$ python3 -q
>>> import numpy as np
>>> import numpy.linalg as la
>>> np.set_printoptions(precision=3, suppress=True, linewidth=140)
>>> F = np.load("dump.npy")
>>> F
array([[-3.,  1.,  3.,  1., -3.,  0.,  0., -3., -2., -2., -2.,  0.],
       [ 3.,  2., -2.,  2., -2.,  2., -1., -1.,  0.,  1.,  1.,  2.],
       [-2.,  1.,  0.,  2., -1., -2.,  1., -2., -3.,  1.,  2., -2.],
       [ 3., -1., -1.,  3.,  1.,  0.,  1.,  2.,  0.,  2.,  0.,  2.],
       [ 0., -2.,  3., -2.,  1., -1., -3., -2.,  3., -3.,  1.,  1.],
       [-1.,  1.,  1., -2., -2.,  1.,  3.,  3.,  2., -2., -1.,  0.],
       [-2., -2., -3.,  2., -2., -3., -3.,  2., -3., -2.,  1., -1.],
       [-2.,  3.,  0.,  2.,  1.,  3.,  1.,  0.,  2.,  3., -1.,  1.],
       [-1.,  2., -2., -3., -3., -3.,  2., -2., -3.,  0.,  2.,  1.],
       [-1.,  3.,  1., -1., -1., -1.,  1.,  3.,  2.,  3.,  0.,  0.],
       [ 0.,  0.,  0.,  0.,  0.,  0.,  0.,  0.,  0.,  0.,  8., -1.],
       [ 0.,  0.,  0.,  0.,  0.,  0.,  0.,  0.,  0.,  0.,  2., -7.]])
>>> W = np.array([[5, -5, 4, -4, -5],
...     [1, -2, 0, -4, -4],
...     [1, 5, 2, 4, 2],
...     [3, -4, 5, -4, 5],
...     [5, 2, 5, 1, 2],
...     [4, -5, -2, -1, 3],
...     [-4, 5, 0, -4, -2],
...     [-1, -3, -4, 1, -1],
...     [-5, 2, -4, 2, -5],
...     [4, 5, -4, 2, 3],
...     [-2, 5, 3, 5, 4],
...     [3, -2, -1, -3, 3]])
>>> beta = np.array([-1, -1, 1, 1, 2])
>>> H = np.maximum(F @ W + beta, 0)
>>> H
array([[ 0.,  2.,  7.,  0., 17.],
       [31.,  0.,  6.,  0.,  3.],
       [ 0., 31., 26.,  4., 30.],
       [34.,  0., 13.,  0., 14.],
       [ 0., 18., 14., 43.,  0.],
       [ 0.,  1.,  0.,  0.,  0.],
       [ 0.,  0.,  9., 10., 25.],
       [18.,  0.,  0.,  0., 17.],
       [ 0., 29.,  0.,  0.,  0.],
       [ 0., 25.,  0., 10.,  0.],
       [ 0., 41., 26., 44., 31.],
       [ 0., 23., 14., 32.,  0.]])
>>> la.matrix_rank(H)
np.int64(5)
>>> (H > 0).astype(int)
array([[0, 1, 1, 0, 1],
       [1, 0, 1, 0, 1],
       [0, 1, 1, 1, 1],
       [1, 0, 1, 0, 1],
       [0, 1, 1, 1, 0],
       [0, 1, 0, 0, 0],
       [0, 0, 1, 1, 1],
       [1, 0, 0, 0, 1],
       [0, 1, 0, 0, 0],
       [0, 1, 0, 1, 0],
       [0, 1, 1, 1, 1],
       [0, 1, 1, 1, 0]])
>>> Z = np.array([[3, -2, 1], [-2, -3, -3], [0, 1, 0], [2, -3, 1], [-3, -1, 0]])
>>> (H @ Z).round(6).argmax(axis=1)
array([2, 0, 2, 0, 0, 0, 2, 2, 0, 0, 2, 0])
>>> H @ Z
array([[ -55.,  -16.,   -6.],
       [  84.,  -59.,   31.],
       [-144., -109.,  -89.],
       [  60.,  -69.,   34.],
       [  50., -169.,  -11.],
       [  -2.,   -3.,   -3.],
       [ -55.,  -46.,   10.],
       [   3.,  -53.,   18.],
       [ -58.,  -87.,  -87.],
       [ -30., -105.,  -65.],
       [ -87., -260.,  -79.],
       [  18., -151.,  -37.]])
